$ python -q
>>> import numpy as np
>>> np.set_printoptions(precision=2, suppress=True, linewidth=120)
>>> m1 = np.load("dump.npy")
>>> m1
array([[-4.11,  4.25, -0.47,  6.29,  3.32],
       [-1.62,  2.44, -1.93,  6.44,  2.29],
       [-3.94,  3.52, -0.54,  5.75,  3.41],
       [-2.87,  3.55, -1.09,  3.89,  3.9 ],
       [-2.84,  4.99, -0.38,  3.74,  2.25],
       [-2.35,  4.82,  0.04,  5.6 ,  3.67],
       [-4.43,  2.4 , -2.12,  5.57,  1.68],
       [-1.46,  1.38, -1.84,  5.97,  3.34],
       [-3.45,  1.57, -0.49,  6.55,  3.77],
       [-1.48,  3.03,  0.54,  6.9 ,  2.84],
       [-0.18,  3.75,  0.81,  6.06,  2.38],
       [-1.07,  3.51, -0.01,  5.07,  3.07],
       [-2.85,  2.39,  0.19,  6.98,  2.29]])
>>> hat = m1 @ np.linalg.solve(m1.T @ m1, m1.T)
>>> round(np.trace(hat), 2)
np.float64(5.0)
>>> np.round(np.linalg.eigvalsh(hat), 2) + 0
array([0., 0., 0., 0., 0., 0., 0., 0., 1., 1., 1., 1., 1.])
>>> np.allclose(hat @ hat, hat)
True
>>> out = np.c_[m1[:, :3] @ np.array([[0, 2, 0], [2, 2, 1], [3, 2, 0]]), np.array([-4, 8, -7, 8, 9, 1, -9, -4, 1, -2, 2, 0, -1])]
>>> out
array([[ 7.09, -0.66,  4.25, -4.  ],
       [-0.91, -2.22,  2.44,  8.  ],
       [ 5.42, -1.92,  3.52, -7.  ],
       [ 3.83, -0.82,  3.55,  8.  ],
       [ 8.84,  3.54,  4.99,  9.  ],
       [ 9.76,  5.02,  4.82,  1.  ],
       [-1.56, -8.3 ,  2.4 , -9.  ],
       [-2.76, -3.84,  1.38, -4.  ],
       [ 1.67, -4.74,  1.57,  1.  ],
       [ 7.68,  4.18,  3.03, -2.  ],
       [ 9.93,  8.76,  3.75,  2.  ],
       [ 6.99,  4.86,  3.51,  0.  ],
       [ 5.35, -0.54,  2.39, -1.  ]])
>>> np.round(np.linalg.norm(out - m1 @ np.linalg.lstsq(m1, out)[0], axis=0), 2) + 0
array([ 0.  ,  0.  ,  0.  , 15.79])
>>> X = np.loadtxt("data.csv", delimiter=",")
>>> X
array([[0., 0., 0., 0., 0., 0., 0., 0.],
       [0., 2., 0., 0., 0., 0., 0., 0.],
       [0., 0., 3., 0., 0., 0., 0., 0.],
       [0., 0., 0., 1., 0., 0., 0., 0.],
       [0., 0., 0., 0., 2., 0., 0., 0.],
       [0., 0., 0., 0., 0., 3., 0., 0.],
       [0., 0., 0., 0., 0., 0., 1., 0.],
       [0., 0., 0., 0., 0., 0., 0., 1.]])
>>> Uu, s, Vt = np.linalg.svd(X)
>>> V = Vt[:(s > 1e-8).sum()]
>>> rng = np.random.default_rng(132)
>>> x0 = X[4] + -3 * X[2] + rng.integers(2) * np.eye(8)[1]
>>> x0
array([ 0.,  1., -9.,  0.,  2.,  0.,  0.,  0.])
>>> np.allclose(V.T @ V @ x0, x0)
True
>>> np.linalg.matrix_rank(np.vstack([X, x0]))
np.int64(7)
>>> np.linalg.svd(X, compute_uv=False)
array([3., 3., 2., 2., 1., 1., 1., 0.])
>>> X[:, 0] @ X[:, 3]
np.float64(0.0)
>>> X @ X.T
array([[0., 0., 0., 0., 0., 0., 0., 0.],
       [0., 4., 0., 0., 0., 0., 0., 0.],
       [0., 0., 9., 0., 0., 0., 0., 0.],
       [0., 0., 0., 1., 0., 0., 0., 0.],
       [0., 0., 0., 0., 4., 0., 0., 0.],
       [0., 0., 0., 0., 0., 9., 0., 0.],
       [0., 0., 0., 0., 0., 0., 1., 0.],
       [0., 0., 0., 0., 0., 0., 0., 1.]])
>>> np.linalg.pinv(X)
array([[0.  , 0.  , 0.  , 0.  , 0.  , 0.  , 0.  , 0.  ],
       [0.  , 0.5 , 0.  , 0.  , 0.  , 0.  , 0.  , 0.  ],
       [0.  , 0.  , 0.33, 0.  , 0.  , 0.  , 0.  , 0.  ],
       [0.  , 0.  , 0.  , 1.  , 0.  , 0.  , 0.  , 0.  ],
       [0.  , 0.  , 0.  , 0.  , 0.5 , 0.  , 0.  , 0.  ],
       [0.  , 0.  , 0.  , 0.  , 0.  , 0.33, 0.  , 0.  ],
       [0.  , 0.  , 0.  , 0.  , 0.  , 0.  , 1.  , 0.  ],
       [0.  , 0.  , 0.  , 0.  , 0.  , 0.  , 0.  , 1.  ]])
>>> X.T @ X
array([[0., 0., 0., 0., 0., 0., 0., 0.],
       [0., 4., 0., 0., 0., 0., 0., 0.],
       [0., 0., 9., 0., 0., 0., 0., 0.],
       [0., 0., 0., 1., 0., 0., 0., 0.],
       [0., 0., 0., 0., 4., 0., 0., 0.],
       [0., 0., 0., 0., 0., 9., 0., 0.],
       [0., 0., 0., 0., 0., 0., 1., 0.],
       [0., 0., 0., 0., 0., 0., 0., 1.]])
>>> [round(float(x), 2) for x in np.linalg.svd(X, compute_uv=False)[:3]]
[3.0, 3.0, 2.0]
>>> np.argsort(-np.linalg.norm(X, axis=0).round(6), kind="stable")[:3]
array([2, 5, 1])
>>> M = np.load("w.npy")
>>> M
array([[2, 1, 2, 1],
       [2, 3, 2, 3],
       [2, 1, 2, 1],
       [2, 3, 2, 3]])
>>> round(np.linalg.det(M.T), 2)
np.float64(0.0)
>>> np.round(np.linalg.eigvals(M).sum().real, 2)
np.float64(10.0)
>>> np.kron(np.eye(2, dtype=int), M)
array([[2, 1, 2, 1, 0, 0, 0, 0],
       [2, 3, 2, 3, 0, 0, 0, 0],
       [2, 1, 2, 1, 0, 0, 0, 0],
       [2, 3, 2, 3, 0, 0, 0, 0],
       [0, 0, 0, 0, 2, 1, 2, 1],
       [0, 0, 0, 0, 2, 3, 2, 3],
       [0, 0, 0, 0, 2, 1, 2, 1],
       [0, 0, 0, 0, 2, 3, 2, 3]])
>>> np.einsum("ii->", M)
np.int64(10)
>>> M.ravel(order="F")
array([2, 2, 2, 2, 1, 3, 1, 3, 2, 2, 2, 2, 1, 3, 1, 3])
>>> M.reshape(2, -1)
array([[2, 1, 2, 1, 2, 3, 2, 3],
       [2, 1, 2, 1, 2, 3, 2, 3]])
>>> T = M.reshape(4, 2, -1)
>>> T.sum(axis=1)
array([[4, 2],
       [4, 6],
       [4, 2],
       [4, 6]])
>>> T.shape
(4, 2, 2)
>>> np.einsum("ihd,jhd->hij", T, T).shape
(2, 4, 4)
>>> out = m1 + rng.integers(-2, 3, (13, 1)) @ rng.integers(-2, 3, (1, 5))
>>> out
array([[-0.11,  0.25, -4.47,  2.29,  7.32],
       [ 2.38, -1.56, -5.93,  2.44,  6.29],
       [-7.94,  7.52,  3.46,  9.75, -0.59],
       [ 1.13, -0.45, -5.09, -0.11,  7.9 ],
       [-4.84,  6.99,  1.62,  5.74,  0.25],
       [-4.35,  6.82,  2.04,  7.6 ,  1.67],
       [-8.43,  6.4 ,  1.88,  9.57, -2.32],
       [ 2.54, -2.62, -5.84,  1.97,  7.34],
       [-7.45,  5.57,  3.51, 10.55, -0.23],
       [ 2.52, -0.97, -3.46,  2.9 ,  6.84],
       [-2.18,  5.75,  2.81,  8.06,  0.38],
       [-5.07,  7.51,  3.99,  9.07, -0.93],
       [-2.85,  2.39,  0.19,  6.98,  2.29]])
>>> np.abs(out - m1).sum(axis=1)
array([20., 20., 20., 20., 10., 10., 20., 20., 20., 20., 10., 20.,  0.])
